$ python3 -q
>>> import numpy as np
>>> np.set_printoptions(precision=2, suppress=True, linewidth=160)
>>> def tidy(a):
...     return np.round(a, 2) + 0
... 
>>> m1 = np.diag(np.array([3, -2, -2, 2, 0, 2, 3, 0]))
>>> m1
array([[ 3,  0,  0,  0,  0,  0,  0,  0],
       [ 0, -2,  0,  0,  0,  0,  0,  0],
       [ 0,  0, -2,  0,  0,  0,  0,  0],
       [ 0,  0,  0,  2,  0,  0,  0,  0],
       [ 0,  0,  0,  0,  0,  0,  0,  0],
       [ 0,  0,  0,  0,  0,  2,  0,  0],
       [ 0,  0,  0,  0,  0,  0,  3,  0],
       [ 0,  0,  0,  0,  0,  0,  0,  0]])
>>> left, sig, Vh = np.linalg.svd(m1)
>>> sig
array([3., 3., 2., 2., 2., 2., 0., 0.])
>>> other = left[:, :6] @ np.diag(sig[:6]) @ Vh[:6]
>>> other
array([[ 3.,  0.,  0.,  0.,  0.,  0.,  0.,  0.],
       [ 0., -2.,  0.,  0.,  0.,  0.,  0.,  0.],
       [ 0.,  0., -2.,  0.,  0.,  0.,  0.,  0.],
       [ 0.,  0.,  0.,  2.,  0.,  0.,  0.,  0.],
       [ 0.,  0.,  0.,  0.,  0.,  0.,  0.,  0.],
       [ 0.,  0.,  0.,  0.,  0.,  2.,  0.,  0.],
       [ 0.,  0.,  0.,  0.,  0.,  0.,  3.,  0.],
       [ 0.,  0.,  0.,  0.,  0.,  0.,  0.,  0.]])
>>> tidy(np.linalg.norm(m1 - other) / np.linalg.norm(m1))
np.float64(0.0)
>>> np.abs(m1 - other).max()
np.float64(0.0)
>>> tidy(np.linalg.norm(m1 - other, 2)), sig[6]
(np.float64(0.0), np.float64(0.0))
>>> tidy(np.sort(np.linalg.eigvals(other).real))
array([-2., -2.,  0.,  0.,  2.,  2.,  3.,  3.])
>>> np.flatnonzero(np.linalg.matrix_power((other != 0) + (other.T != 0) + np.eye(8), 8)[3])
array([3])
>>> (np.linalg.matrix_power((other != 0) + (other.T != 0) + np.eye(8), 8) > 0).astype(int)
array([[1, 0, 0, 0, 0, 0, 0, 0],
       [0, 1, 0, 0, 0, 0, 0, 0],
       [0, 0, 1, 0, 0, 0, 0, 0],
       [0, 0, 0, 1, 0, 0, 0, 0],
       [0, 0, 0, 0, 1, 0, 0, 0],
       [0, 0, 0, 0, 0, 1, 0, 0],
       [0, 0, 0, 0, 0, 0, 1, 0],
       [0, 0, 0, 0, 0, 0, 0, 1]])
>>> w, evecs = np.linalg.eigh(m1)
>>> tidy(np.linalg.eigvalsh(m1 @ m1))
array([0., 0., 4., 4., 4., 4., 9., 9.])
>>> evecs @ np.diag(w) @ evecs.T
array([[ 3.,  0.,  0.,  0.,  0.,  0.,  0.,  0.],
       [ 0., -2.,  0.,  0.,  0.,  0.,  0.,  0.],
       [ 0.,  0., -2.,  0.,  0.,  0.,  0.,  0.],
       [ 0.,  0.,  0.,  2.,  0.,  0.,  0.,  0.],
       [ 0.,  0.,  0.,  0.,  0.,  0.,  0.,  0.],
       [ 0.,  0.,  0.,  0.,  0.,  2.,  0.,  0.],
       [ 0.,  0.,  0.,  0.,  0.,  0.,  3.,  0.],
       [ 0.,  0.,  0.,  0.,  0.,  0.,  0.,  0.]])
>>> (w > 1e-8).sum(), (w < -1e-8).sum()
(np.int64(4), np.int64(2))
